% ipython --no-banner

In [1]: import numpy as np

In [2]: import numpy.linalg as la

In [3]: np.set_printoptions(suppress=True, linewidth=100)

In [4]: X = np.array([[0, 3, 0, 0], [0, 3, 0, 0], [0, 0, 0, 3], [0, 0, 0, 3]])

In [5]: # splits into 2 blocks

In [6]: print(np.allclose(X[:-1].T @ la.lstsq(X[:-1].T, X[-1])[0], X[-1]))
True

In [7]: try:
   ...:     la.inv(X)
   ...: except la.LinAlgError as e:
   ...:     print(e)
   ...: 
Singular matrix

In [8]: print(np.round(np.trace(la.pinv(X) @ X), 1))
2.0

In [9]: print(np.abs(np.diag(la.qr(X)[1])) > 1e-9)
[False  True False  True]

In [10]: J = np.load("arr.npy")

In [11]: print(J)
[[ 2  2 -1]
 [-1  1  1]
 [ 0 -2  2]]

In [12]: other = J ** -1
---------------------------------------------------------------------------
ValueError                                Traceback (most recent call last)
Cell In[12], line 1
----> 1 other = J ** -1

ValueError: Integers to negative integer powers are not allowed.

In [13]: other = la.inv(J)

In [14]: print(np.round(la.inv(other), 1))
[[ 2.  2. -1.]
 [-1.  1.  1.]
 [ 0. -2.  2.]]

In [15]: print(np.round(J @ other, 1) + 0)
[[1. 0. 0.]
 [0. 1. 0.]
 [0. 0. 1.]]

In [16]: other = J[0, 0] * J[1:] - np.outer(J[1:, 0], J[0])

In [17]: print(other)
[[ 0  4  1]
 [ 0 -4  4]]

In [18]: print(J[:, 0] / J[0, 0])
[ 1.  -0.5  0. ]

In [19]: print(la.matrix_rank(other), la.matrix_rank(J))
2 3

In [20]: other = np.array([[-2, 0, 1], [-2, 1, -1]])

In [21]: C = np.kron(other, X)

In [22]: print(round(float(la.norm(C, 2)), 1), np.round(la.norm(other, 2) * la.norm(X, 2), 1))
12.4 12.4
